In [1]: import numpy as np

In [2]: np.set_printoptions(suppress=True, linewidth=120)

In [3]: F = np.load("sample10.npy")

In [4]: F
Out[4]: 
array([[-1.6 , -2.41,  2.31,  3.19, -0.53, -0.75,  0.9 , -0.89, -0.67,  0.57,  1.21,  4.55, -1.87],
       [-0.45, -1.12,  2.85,  3.48, -3.01, -1.49, -0.03, -0.17, -3.54,  2.54, -0.49,  7.21,  0.23],
       [-1.7 , -0.5 ,  2.37,  1.43, -0.72, -0.53,  3.87, -1.53, -2.09,  1.76, -0.06,  5.59, -1.18],
       [ 0.67, -0.94,  0.12, -0.56,  2.56, -2.17, -5.14, -4.64,  6.1 , -4.61,  4.06, -5.7 , -1.93],
       [-0.21,  0.38,  1.38,  2.39, -0.03,  1.06,  2.51, -0.42, -3.46,  2.27,  0.08,  3.67, -1.23],
       [ 1.66, -2.03,  0.02, -1.09,  1.62, -1.22, -4.36, -4.54,  3.43, -2.91,  2.24, -2.7 , -3.1 ],
       [ 1.  , -1.15,  0.32,  0.37,  0.46, -2.36, -4.33, -4.19,  3.58, -2.66,  3.82, -3.83, -3.5 ],
       [-2.64, -0.83,  1.47,  3.19, -2.02, -0.72,  1.64, -0.99, -3.94,  2.32,  0.15,  4.49, -1.24],
       [-1.53,  0.01,  3.25,  4.24, -0.25,  0.36,  1.92,  0.73, -1.68,  3.94,  0.67,  5.98, -1.71],
       [-0.16, -0.89,  1.36, -0.89,  1.44, -1.55, -6.05, -3.8 ,  5.64, -2.59,  3.99, -4.94, -3.38],
       [-0.34, -1.1 ,  0.02,  0.43,  1.52, -3.88, -5.4 , -2.83,  2.65, -3.12,  5.5 , -4.71, -2.62],
       [ 1.29, -1.17,  0.73,  0.94,  2.8 , -3.82, -3.8 , -3.9 ,  3.99, -2.49,  4.86, -5.68, -2.1 ],
       [-1.2 , -1.22,  1.67,  4.27, -0.25, -0.99,  1.95, -0.44,  0.6 ,  1.72,  0.26,  4.27, -1.19],
       [ 0.82, -1.15, -0.25,  0.53,  2.91, -2.93, -4.73, -5.13,  4.09, -6.7 ,  3.04, -5.3 , -2.2 ],
       [-0.56, -0.33,  1.49,  2.66, -0.43, -0.34,  3.28, -0.94, -1.32,  2.75, -0.31,  4.79, -2.1 ],
       [-1.26, -0.48,  2.34,  0.74,  2.15,  0.55,  3.71, -0.89, -1.48,  2.35, -1.43,  5.99,  0.82],
       [-0.39, -2.14,  0.41, -1.87,  1.37, -3.4 , -4.78, -4.93,  5.86, -3.89,  3.74, -3.65, -1.73],
       [-0.56, -0.29,  2.3 ,  2.15, -0.66,  0.74,  3.04, -1.74, -0.99,  3.  , -1.02,  6.86, -2.4 ],
       [-0.64, -2.62,  0.6 ,  0.8 ,  1.04, -3.33, -5.5 , -3.41,  4.84, -4.03,  5.23, -3.52, -2.2 ],
       [ 1.01, -1.06, -1.07,  0.39, -0.29, -1.41, -5.28, -3.97,  4.  , -4.68,  3.43, -4.9 , -1.95],
       [-1.21,  0.58,  1.29,  3.49, -1.22, -0.57,  1.94, -0.01, -2.39,  1.51, -1.11,  5.36, -1.19],
       [ 0.43, -0.63,  0.73, -0.09,  1.24, -4.08, -4.41, -4.48,  4.9 , -3.89,  3.35, -4.21, -2.31],
       [-1.55,  0.26,  1.37,  4.11, -0.9 , -1.42,  4.58,  0.31, -1.89,  1.27,  0.44,  4.37, -2.09],
       [ 0.16,  0.9 ,  1.9 , -0.47,  2.82, -4.03, -3.53, -4.44,  3.94, -3.57,  4.86, -4.91, -2.27],
       [-0.42,  0.95,  2.29,  2.43,  0.43, -0.41,  3.13, -0.61, -3.07,  2.11, -0.62,  5.62, -0.8 ],
       [-2.48, -0.21,  1.18,  1.85, -1.94,  1.13,  3.18, -1.83, -1.4 ,  2.8 ,  1.65,  4.91, -2.03],
       [-1.64, -0.72,  2.94,  2.53,  0.6 , -1.45,  1.18,  1.37, -0.33,  2.74, -1.13,  4.55, -1.25],
       [-1.57, -1.77,  1.21,  1.34, -0.79,  1.35,  2.67, -0.21, -2.86,  2.61, -1.33,  5.97, -1.43],
       [-1.69, -1.57,  3.26,  1.88,  1.39, -0.87,  2.98, -0.03, -1.76,  2.68, -0.98,  4.86, -0.19],
       [ 1.15, -1.03,  1.79, -2.18,  1.53, -2.46, -4.09, -3.27,  5.6 , -3.43,  4.52, -4.2 , -0.32],
       [-1.36,  1.5 , -0.96,  0.89,  2.  , -3.41, -3.55, -4.16,  3.51, -3.96,  1.93, -4.76, -2.51],
       [ 0.01, -0.1 ,  1.13,  0.47,  0.5 , -2.76, -5.12, -4.33,  3.58, -3.35,  3.67, -3.57, -3.1 ]])

In [5]: Uu, sigma, vt = np.linalg.svd(F, full_matrices=False)

In [6]: np.round(np.abs(vt[0]), 2)
Out[6]: array([0.08, 0.04, 0.06, 0.12, 0.13, 0.19, 0.43, 0.27, 0.39, 0.36, 0.28, 0.54, 0.11])

In [7]: np.round(sigma / sigma[0], 2)
Out[7]: array([1.  , 0.5 , 0.16, 0.15, 0.14, 0.12, 0.1 , 0.1 , 0.09, 0.08, 0.06, 0.05, 0.04])
